In [1]: import numpy as np

In [2]: from numpy import linalg as LA

In [3]: np.set_printoptions(precision=2, suppress=True, linewidth=100)

In [4]: rnd = lambda a: np.round(a, 2) + 0

In [5]: K = np.load("w.npy")

In [6]: K
Out[6]: 
array([[-0.17, -0.63,  2.13, -3.28,  0.78,  1.33,  0.67,  3.94, -2.49],
       [-0.16, -0.16,  3.27, -5.27,  1.31,  1.44,  0.18,  7.38, -4.06],
       [ 2.32,  0.18,  1.28, -1.49,  0.87, -1.67,  2.35,  1.65,  2.45],
       [ 1.64, -1.38,  2.95, -4.11,  2.04,  0.48,  3.91,  1.97,  0.4 ],
       [-3.01, -0.96,  3.01, -5.3 ,  1.15,  4.52, -1.47,  6.14, -7.37],
       [ 1.89, -0.26,  2.6 , -2.8 ,  1.06,  0.09,  2.2 ,  2.98,  1.34],
       [-0.82, -1.24,  3.48, -2.84,  0.7 ,  3.59, -0.57,  2.95, -1.66],
       [-0.9 ,  0.19,  0.01, -2.84,  0.77, -0.21,  0.39,  4.05, -4.43],
       [-0.37, -0.84,  0.79, -1.22,  0.74,  1.18,  0.71,  0.24, -1.04],
       [-2.9 , -1.31,  2.21, -5.13,  1.23,  3.88, -0.41,  5.  , -7.33],
       [-1.46, -0.15,  2.81, -4.48,  0.91,  2.49, -1.06,  6.84, -5.08],
       [ 0.34,  0.12,  0.41, -1.67,  0.56, -0.49,  0.72,  2.48, -1.7 ],
       [-0.87,  0.14,  0.12, -2.98,  0.65, -0.13,  0.23,  4.08, -4.36],
       [ 0.25,  0.91,  1.95, -2.28,  0.37,  0.78, -1.26,  4.82, -1.5 ],
       [ 2.38,  0.24,  1.13, -1.46,  0.84, -1.76,  2.2 ,  1.4 ,  2.55],
       [-0.51, -1.34,  2.44, -6.11,  2.19,  1.27,  3.24,  5.41, -5.3 ],
       [-0.31,  0.57,  1.63, -0.27, -0.43,  1.32, -2.05,  2.32,  0.37],
       [-2.07, -1.06,  3.49, -4.03,  0.71,  4.04, -1.13,  4.45, -4.67],
       [-0.39, -0.12,  2.9 , -3.42,  0.74,  2.08, -0.55,  4.97, -2.41],
       [ 0.88, -0.19,  2.73, -4.19,  1.26,  0.48,  1.74,  4.69, -1.44],
       [-0.29, -0.04,  3.48, -5.42,  1.24,  1.59,  0.16,  7.66, -4.14],
       [-1.99, -0.96,  3.63, -5.88,  1.4 ,  3.5 , -0.24,  6.87, -6.31],
       [ 0.34,  0.29,  0.63, -3.63,  1.18, -1.14,  1.52,  4.94, -3.36],
       [ 2.32,  0.2 ,  1.1 , -1.39,  0.79, -1.74,  2.45,  1.55,  2.34],
       [-1.27, -0.81,  0.68, -2.28,  0.69,  1.49,  0.27,  1.89, -3.9 ],
       [-0.69, -0.09,  2.73, -1.7 ,  0.31,  2.47, -1.61,  2.55, -0.73],
       [ 1.63, -1.38,  2.79, -4.04,  1.87,  0.5 ,  4.06,  1.97,  0.29],
       [-1.16, -0.44,  1.78, -4.36,  1.14,  1.73, -0.04,  5.59, -5.37],
       [-2.84, -1.03,  3.46, -5.44,  0.95,  4.33, -1.36,  6.26, -7.41],
       [ 1.92, -0.7 ,  2.13, -2.53,  1.35, -0.76,  3.24,  1.86,  1.5 ],
       [ 1.89, -0.23,  2.76, -2.68,  1.13, -0.06,  2.04,  2.95,  1.58],
       [ 0.06,  0.29,  1.12, -1.97,  0.39, -0.08, -0.23,  3.51, -1.52],
       [ 1.18,  0.18,  0.32, -0.67,  0.39, -1.07,  1.17,  0.98,  1.4 ],
       [-0.17, -0.4 ,  2.4 , -5.14,  1.38,  0.59,  1.26,  6.33, -4.08],
       [ 0.83, -0.38,  2.49, -3.98,  1.14,  0.34,  1.63,  4.66, -1.37],
       [ 0.74, -0.19,  2.19, -2.3 ,  0.76,  0.93,  0.97,  1.95,  0.6 ],
       [-0.15,  0.15,  3.27, -5.17,  1.26,  1.63,  0.25,  7.49, -3.95],
       [ 1.33,  0.61,  2.57, -2.76,  0.46, -0.05, -0.24,  5.75, -0.24],
       [ 2.33,  0.52,  1.78, -1.5 ,  0.58, -1.23,  1.38,  2.87,  2.32]])

In [7]: Uu, sig, vt = LA.svd(K)

In [8]: np.argmax(sig[:-1] / (sig[1:] + 1e-6)) + 1
Out[8]: np.int64(4)

In [9]: rnd(sig)
Out[9]: array([43.91, 18.36,  8.66,  8.26,  0.8 ,  0.63,  0.55,  0.51,  0.44])

In [10]: Y = Uu[:, :4] @ np.diag(sig[:4]) @ vt[:4]

In [11]: LA.matrix_rank(K, rtol=0.05)
Out[11]: np.int64(4)

In [12]: rnd(np.abs(K - Y).max())
Out[12]: np.float64(0.23)

In [13]: LA.matrix_rank(Y)
Out[13]: np.int64(4)

In [14]: rnd(LA.norm(K - Y, 2)), rnd(sig[4])
Out[14]: (np.float64(0.8), np.float64(0.8))

In [15]: rnd(LA.norm(K - Y) / LA.norm(K))
Out[15]: np.float64(0.03)

In [16]: Xc = K - K.mean(axis=0)

In [17]: evecs = LA.svd(Xc)[2][:4]

In [18]: Y = Xc - Xc @ evecs.T @ evecs

In [19]: rnd(np.diag(evecs.T @ evecs))
Out[19]: array([0.24, 0.17, 0.46, 0.36, 0.08, 0.57, 0.63, 0.75, 0.74])

In [20]: arr = np.diag(np.array([7, 8, 9, 9, 5, 4, 4, 0, 3, 4]))

In [21]: arr
Out[21]: 
array([[7, 0, 0, 0, 0, 0, 0, 0, 0, 0],
       [0, 8, 0, 0, 0, 0, 0, 0, 0, 0],
       [0, 0, 9, 0, 0, 0, 0, 0, 0, 0],
       [0, 0, 0, 9, 0, 0, 0, 0, 0, 0],
       [0, 0, 0, 0, 5, 0, 0, 0, 0, 0],
       [0, 0, 0, 0, 0, 4, 0, 0, 0, 0],
       [0, 0, 0, 0, 0, 0, 4, 0, 0, 0],
       [0, 0, 0, 0, 0, 0, 0, 0, 0, 0],
       [0, 0, 0, 0, 0, 0, 0, 0, 3, 0],
       [0, 0, 0, 0, 0, 0, 0, 0, 0, 4]])

In [22]: arr.T @ arr
Out[22]: 
array([[49,  0,  0,  0,  0,  0,  0,  0,  0,  0],
       [ 0, 64,  0,  0,  0,  0,  0,  0,  0,  0],
       [ 0,  0, 81,  0,  0,  0,  0,  0,  0,  0],
       [ 0,  0,  0, 81,  0,  0,  0,  0,  0,  0],
       [ 0,  0,  0,  0, 25,  0,  0,  0,  0,  0],
       [ 0,  0,  0,  0,  0, 16,  0,  0,  0,  0],
       [ 0,  0,  0,  0,  0,  0, 16,  0,  0,  0],
       [ 0,  0,  0,  0,  0,  0,  0,  0,  0,  0],
       [ 0,  0,  0,  0,  0,  0,  0,  0,  9,  0],
       [ 0,  0,  0,  0,  0,  0,  0,  0,  0, 16]])

In [23]: arr @ arr.T
Out[23]: 
array([[49,  0,  0,  0,  0,  0,  0,  0,  0,  0],
       [ 0, 64,  0,  0,  0,  0,  0,  0,  0,  0],
       [ 0,  0, 81,  0,  0,  0,  0,  0,  0,  0],
       [ 0,  0,  0, 81,  0,  0,  0,  0,  0,  0],
       [ 0,  0,  0,  0, 25,  0,  0,  0,  0,  0],
       [ 0,  0,  0,  0,  0, 16,  0,  0,  0,  0],
       [ 0,  0,  0,  0,  0,  0, 16,  0,  0,  0],
       [ 0,  0,  0,  0,  0,  0,  0,  0,  0,  0],
       [ 0,  0,  0,  0,  0,  0,  0,  0,  9,  0],
       [ 0,  0,  0,  0,  0,  0,  0,  0,  0, 16]])

In [24]: rng = np.random.default_rng(99272)

In [25]: idx = rng.permutation(10)

In [26]: idx
Out[26]: array([3, 7, 6, 4, 1, 5, 8, 0, 2, 9])

In [27]: Y = arr[idx][:, idx]

In [28]: rnd(LA.det(Y)), rnd(LA.det(arr[idx]))
Out[28]: (np.float64(0.0), np.float64(0.0))

In [29]: np.trace(Y)
Out[29]: np.int64(53)

In [30]: np.allclose(Y, arr)
Out[30]: False

In [31]: rnd(np.sort(np.abs(LA.eigvals(Y))))
Out[31]: array([0., 3., 4., 4., 4., 5., 7., 8., 9., 9.])

In [32]: evals, evecs = LA.eigh(arr)

In [33]: vec = np.array([1, 0, 0, 1, 1, 2, 2, 2, 0, 3])

In [34]: vec @ arr @ vec
Out[34]: np.int64(89)

In [35]: rnd(LA.eigvalsh(arr[1:, 1:]))
Out[35]: array([0., 3., 4., 4., 4., 5., 8., 9., 9.])

In [36]: Y = np.array([[-3, 0, -1],
    ...:     [-1, 1, -2],
    ...:     [1, -1, -3],
    ...:     [3, 3, 2],
    ...:     [-2, -2, 0],
    ...:     [-3, 0, 3],
    ...:     [-3, -1, 1],
    ...:     [-3, 3, -3],
    ...:     [-1, 3, 0],
    ...:     [3, 0, -1]])

In [37]: LA.matrix_rank(arr @ Y)
Out[37]: np.int64(3)

In [38]: np.vstack([arr, Y.T]).shape
Out[38]: (13, 10)

In [39]: np.einsum("ik,kj->ij", arr, Y)
Out[39]: 
array([[-21,   0,  -7],
       [ -8,   8, -16],
       [  9,  -9, -27],
       [ 27,  27,  18],
       [-10, -10,   0],
       [-12,   0,  12],
       [-12,  -4,   4],
       [  0,   0,   0],
       [ -3,   9,   0],
       [ 12,   0,  -4]])

In [40]: np.einsum("ij,ij->i", arr, arr)
Out[40]: array([49, 64, 81, 81, 25, 16, 16,  0,  9, 16])

In [41]: Y.T @ arr.T
Out[41]: 
array([[-21,  -8,   9,  27, -10, -12, -12,   0,  -3,  12],
       [  0,   8,  -9,  27, -10,   0,  -4,   0,   9,   0],
       [ -7, -16, -27,  18,   0,  12,   4,   0,   0,  -4]])

In [42]: np.einsum("ij->j", arr)
Out[42]: array([7, 8, 9, 9, 5, 4, 4, 0, 3, 4])

In [43]: r = LA.matrix_rank(arr)

In [44]: r
Out[44]: np.int64(9)

In [45]: ns = LA.svd(arr)[2][r:].T

In [46]: [int(LA.matrix_rank(arr[:, :j + 1])) for j in range(10)]
Out[46]: [1, 2, 3, 4, 5, 6, 7, 7, 8, 9]

In [47]: [int(LA.matrix_rank(np.delete(arr, i, axis=0))) for i in range(10)]
Out[47]: [8, 8, 8, 8, 8, 8, 8, 9, 8, 8]

In [48]: LA.matrix_rank(arr.T @ arr), LA.matrix_rank(arr @ arr.T)
Out[48]: (np.int64(9), np.int64(9))

In [49]: ns.shape
Out[49]: (10, 1)

In [50]: [int(LA.matrix_rank(arr[:i])) for i in range(1, len(arr) + 1)]
Out[50]: [1, 2, 3, 4, 5, 6, 7, 7, 8, 9]

In [51]: feats = np.load("arr.npy")

In [52]: feats
Out[52]: 
array([[0., 0., 1., 1., 2., 0., 3., 3., 2., 0.],
       [0., 0., 0., 0., 3., 2., 1., 3., 1., 2.],
       [1., 0., 0., 0., 0., 0., 0., 0., 0., 0.],
       [1., 0., 0., 0., 0., 0., 0., 0., 0., 0.],
       [2., 3., 0., 0., 0., 0., 0., 0., 0., 0.],
       [0., 2., 0., 0., 0., 0., 0., 0., 0., 0.],
       [3., 1., 0., 0., 0., 0., 0., 0., 0., 0.],
       [3., 3., 0., 0., 0., 0., 0., 0., 0., 0.],
       [2., 1., 0., 0., 0., 0., 0., 0., 0., 0.],
       [0., 2., 0., 0., 0., 0., 0., 0., 0., 0.]])

In [53]: evals, evecs = LA.eigvalsh(feats)
Traceback (most recent call last):
  Cell In[53], line 1
    evals, evecs = LA.eigvalsh(feats)
ValueError: too many values to unpack (expected 2)


In [54]: evals, evecs = LA.eigh(feats)

In [55]: rnd(evals.sum()), np.trace(feats)
Out[55]: (np.float64(0.0), np.float64(0.0))

In [56]: rnd(LA.eigvalsh(feats @ feats))
Out[56]: array([ 0.,  0.,  0.,  0.,  0.,  0.,  8.,  8., 48., 48.])

In [57]: rnd(LA.svd(feats, compute_uv=False))
Out[57]: array([6.93, 6.93, 2.83, 2.83, 0.  , 0.  , 0.  , 0.  , 0.  , 0.  ])

In [58]: rnd(LA.eigvalsh(feats + -3 * np.eye(10)))
Out[58]: array([-9.93, -5.83, -3.  , -3.  , -3.  , -3.  , -3.  , -3.  , -0.17,  3.93])

In [59]: rnd(evecs.T @ evecs)
Out[59]: 
array([[1., 0., 0., 0., 0., 0., 0., 0., 0., 0.],
       [0., 1., 0., 0., 0., 0., 0., 0., 0., 0.],
       [0., 0., 1., 0., 0., 0., 0., 0., 0., 0.],
       [0., 0., 0., 1., 0., 0., 0., 0., 0., 0.],
       [0., 0., 0., 0., 1., 0., 0., 0., 0., 0.],
       [0., 0., 0., 0., 0., 1., 0., 0., 0., 0.],
       [0., 0., 0., 0., 0., 0., 1., 0., 0., 0.],
       [0., 0., 0., 0., 0., 0., 0., 1., 0., 0.],
       [0., 0., 0., 0., 0., 0., 0., 0., 1., 0.],
       [0., 0., 0., 0., 0., 0., 0., 0., 0., 1.]])

In [60]: rnd(evecs.T @ feats @ evecs)
Out[60]: 
array([[-6.93,  0.  ,  0.  ,  0.  ,  0.  ,  0.  ,  0.  ,  0.  ,  0.  ,  0.  ],
       [ 0.  , -2.83,  0.  ,  0.  ,  0.  ,  0.  ,  0.  ,  0.  ,  0.  ,  0.  ],
       [ 0.  ,  0.  ,  0.  ,  0.  ,  0.  ,  0.  ,  0.  ,  0.  ,  0.  ,  0.  ],
       [ 0.  ,  0.  ,  0.  ,  0.  ,  0.  ,  0.  ,  0.  ,  0.  ,  0.  ,  0.  ],
       [ 0.  ,  0.  ,  0.  ,  0.  ,  0.  ,  0.  ,  0.  ,  0.  ,  0.  ,  0.  ],
       [ 0.  ,  0.  ,  0.  ,  0.  ,  0.  ,  0.  ,  0.  ,  0.  ,  0.  ,  0.  ],
       [ 0.  ,  0.  ,  0.  ,  0.  ,  0.  ,  0.  ,  0.  ,  0.  ,  0.  ,  0.  ],
       [ 0.  ,  0.  ,  0.  ,  0.  ,  0.  ,  0.  ,  0.  ,  0.  ,  0.  ,  0.  ],
       [ 0.  ,  0.  ,  0.  ,  0.  ,  0.  ,  0.  ,  0.  ,  0.  ,  2.83,  0.  ],
       [ 0.  ,  0.  ,  0.  ,  0.  ,  0.  ,  0.  ,  0.  ,  0.  ,  0.  ,  6.93]])

In [61]: rnd(evals)
Out[61]: array([-6.93, -2.83,  0.  ,  0.  ,  0.  ,  0.  ,  0.  ,  0.  ,  2.83,  6.93])
